$ python3 -q
>>> import numpy as np
>>> np.set_printoptions(precision=2, suppress=True, linewidth=120, legacy="1.25")
>>> C = np.array([[2, 2, 0, 3, -3, -2, -1, 1], [-2, -3, 1, 3, -3, -2, -1, 0]])
>>> W0 = np.repeat(C, 10 // 2, axis=0)
>>> rng = np.random.default_rng(4430)
>>> W0 = W0 + 0.1 * rng.normal(size=W0.shape)
>>> W0.round(2) + 0
array([[ 1.82,  1.95, -0.02,  2.94, -3.06, -1.98, -0.89,  1.  ],
       [ 2.17,  2.18, -0.21,  2.94, -3.2 , -1.88, -0.86,  0.82],
       [ 1.96,  1.98,  0.  ,  2.85, -3.04, -1.96, -0.97,  1.04],
       [ 1.96,  1.95, -0.02,  3.03, -2.88, -1.94, -0.81,  0.99],
       [ 1.88,  1.97,  0.03,  2.89, -2.91, -1.95, -0.85,  1.03],
       [-1.99, -3.07,  1.15,  2.93, -2.93, -2.1 , -1.1 ,  0.03],
       [-1.96, -3.23,  0.96,  2.84, -2.86, -2.06, -1.04,  0.02],
       [-2.  , -2.86,  0.89,  2.9 , -3.05, -2.06, -1.08,  0.  ],
       [-1.89, -3.14,  0.92,  3.01, -3.19, -2.09, -1.1 ,  0.13],
       [-2.13, -3.08,  1.16,  3.09, -3.03, -2.02, -0.92,  0.  ]])
>>> x = np.array([0, 2, 1, 2, 1, 1, 1, 2])
>>> rhs = W0 @ x
>>> b, lr = np.zeros(8), 1 / np.linalg.norm(W0, 2) ** 2
>>> for i in range(50):
...     b -= lr * W0.T @ (W0 @ b - rhs)
...     if i % 10 == 0: print(i, round(np.linalg.norm(W0 @ b - rhs), 2))
... 
0 9.8
10 1.19
20 1.19
30 1.18
40 1.17
>>> b
array([ 1.01,  1.32, -0.2 ,  0.18, -0.11, -0.08,  0.02,  0.3 ])
>>> round(float(np.linalg.cond(W0)), 2)
337.66
>>> x = np.array([-2, 1, -2, 2, 1, 2, 1, 0])
>>> rhs = W0 @ x
>>> rhs
array([-3.69, -3.69, -4.16, -3.45, -3.72, -3.76, -3.57, -3.08, -3.64, -2.94])
>>> np.round(np.linalg.solve(W0.T @ W0, W0.T @ rhs), 2) + 0
array([-2.,  1., -2.,  2.,  1.,  2.,  1.,  0.])
>>> try:
...     np.linalg.solve(W0, rhs)
... except np.linalg.LinAlgError as e:
...     print(e)
... 
Last 2 dimensions of the array must be square
>>> np.round(np.linalg.pinv(W0) @ W0, 2) + 0
array([[1., 0., 0., 0., 0., 0., 0., 0.],
       [0., 1., 0., 0., 0., 0., 0., 0.],
       [0., 0., 1., 0., 0., 0., 0., 0.],
       [0., 0., 0., 1., 0., 0., 0., 0.],
       [0., 0., 0., 0., 1., 0., 0., 0.],
       [0., 0., 0., 0., 0., 1., 0., 0.],
       [0., 0., 0., 0., 0., 0., 1., 0.],
       [0., 0., 0., 0., 0., 0., 0., 1.]])
>>> np.round(np.linalg.lstsq(W0, rhs)[0], 2) + 0
array([-2.,  1., -2.,  2.,  1.,  2.,  1.,  0.])
>>> rhs = rhs + 0.02 * rng.normal(size=10)
>>> rhs
array([-3.69, -3.66, -4.16, -3.44, -3.72, -3.75, -3.57, -3.1 , -3.65, -2.95])
>>> b, *_ = np.linalg.lstsq(W0, rhs)
>>> [round(float(np.linalg.norm(np.linalg.solve(W0.T @ W0 + lam * np.eye(8), W0.T @ rhs))), 2) for lam in (0, 1, 10, 100)]
[4.3, 0.78, 0.72, 0.52]
>>> np.round(np.linalg.norm(rhs - W0 @ b), 2)
0.01
>>> Uu, s, vt = np.linalg.svd(W0)
>>> np.argmax(s[:-1] / (s[1:] + 1e-6)) + 1
2
>>> M2 = Uu[:, :2] @ np.diag(s[:2]) @ vt[:2]
>>> round(np.abs(W0 - M2).max(), 2)
0.2
>>> np.round(np.linalg.norm(W0 - M2, 2), 2), round(s[2], 2)
(0.4, 0.4)
>>> np.linalg.matrix_rank(W0, rtol=0.05)
2
>>> np.linalg.matrix_rank(M2)
2
>>> round(np.linalg.norm(W0 - M2) / np.linalg.norm(W0), 2)
0.03
>>> M = np.load("layer10.npy")
>>> M
array([[ 2.,  4.,  1.,  3.],
       [ 0., -2.,  0., -4.],
       [ 0.,  4.,  1.,  5.],
       [ 0.,  2.,  0.,  4.]])
>>> # null space of dimension 1
>>> Uu, s, vt = np.linalg.svd(M)
>>> vecs = vt[:(s > 1e-8).sum()]
>>> x = M[2] + -2 * M[0] + rng.integers(2) * np.eye(4)[1]
>>> x
array([-4., -4., -1., -1.])
>>> np.allclose(vecs.T @ vecs @ x, x)
True
>>> np.linalg.matrix_rank(np.vstack([M, x]))
3
>>> vecs.T @ vecs
array([[ 0.93,  0.13, -0.2 , -0.07],
       [ 0.13,  0.73,  0.4 ,  0.13],
       [-0.2 ,  0.4 ,  0.4 , -0.2 ],
       [-0.07,  0.13, -0.2 ,  0.93]])
>>> Uu, s, vt = np.linalg.svd(M)
>>> s.round(2) + 0
array([10.24,  2.52,  0.85,  0.  ])
>>> M2 = Uu[:, :3] @ np.diag(s[:3]) @ vt[:3]
>>> np.round(np.linalg.norm(M - M2) / np.linalg.norm(M), 2)
0.0
>>> data = np.loadtxt("w.csv", delimiter=",")
>>> data
array([[ -8.4 ,  -2.1 ,   1.2 ,  -0.4 ,   0.3 ],
       [  0.  ,   0.  ,   0.5 ,  -0.1 ,   0.3 ],
       [ -3.59,  -0.9 ,   0.6 ,   0.2 ,  -0.9 ],
       [ -6.43,  -1.6 ,   0.1 ,   0.7 ,  -0.6 ],
       [  4.83,   1.2 ,   1.8 ,  -0.8 ,   1.4 ],
       [ -2.01,  -0.5 ,  -0.1 ,   1.4 ,   1.  ],
       [  5.56,   1.4 ,  -0.7 ,  -0.1 ,   0.5 ],
       [ -2.42,  -0.6 ,   0.8 ,  -0.5 ,   0.1 ],
       [ -1.22,  -0.3 ,   1.6 ,  -0.3 ,   1.5 ],
       [ -1.2 ,  -0.3 ,  -1.1 ,   1.7 ,   1.2 ],
       [  4.81,   1.2 ,   0.4 ,   0.5 ,  -1.1 ],
       [  1.99,   0.5 ,   0.2 ,   0.3 ,   1.8 ],
       [ -5.58,  -1.4 ,   0.5 ,   0.9 ,   0.5 ],
       [ -5.57,  -1.4 ,   0.5 ,  -1.4 ,   1.3 ],
       [ -2.79,  -0.7 ,  -0.5 ,   2.  ,   0.3 ],
       [-10.4 ,  -2.6 ,   0.  ,  -1.7 ,  -0.1 ],
       [  1.6 ,   0.4 ,   2.2 ,   0.9 ,  -1.1 ],
       [  2.02,   0.5 ,   0.8 ,   1.2 ,   0.7 ],
       [  1.61,   0.4 ,   1.3 ,   1.2 ,  -0.9 ],
       [  1.98,   0.5 ,   1.3 ,  -0.2 ,  -0.4 ],
       [ -5.59,  -1.4 ,   0.4 ,  -0.1 ,   1.  ],
       [  1.19,   0.3 ,   0.5 ,  -0.8 ,   0.5 ],
       [  3.6 ,   0.9 ,   1.3 ,   0.8 ,   0.6 ],
       [  2.41,   0.6 ,   1.7 ,   0.3 ,   0.1 ],
       [  0.79,   0.2 ,   0.5 ,  -0.7 ,   1.3 ]])
>>> w1 = np.array([[-2, 4, -5, 9, 2],
...     [8, 6, -5, -8, 4],
...     [-6, 2, 5, -5, -9],
...     [-9, -3, 8, -8, 5],
...     [1, -8, -5, 7, 9]])
>>> b = np.array([2, 0, 1, 0, 0])
>>> act = np.maximum(data @ w1 + b, 0)
>>> (act > 0).mean(axis=0)
array([0.32, 0.4 , 0.6 , 0.44, 0.4 ])
>>> C = np.array([[0, -1], [-2, -1], [-1, 1], [-2, 0], [-2, 1]])
>>> w1 @ C
array([[-25,  -5],
       [  1, -15],
       [ 19,   0],
       [  4,  25],
       [-11,  11]])
>>> (act @ C).round(6).argmax(axis=1)
array([1, 1, 1, 1, 1, 1, 1, 1, 1, 1, 1, 1, 1, 1, 1, 1, 1, 1, 1, 1, 1, 1, 1, 1, 1])
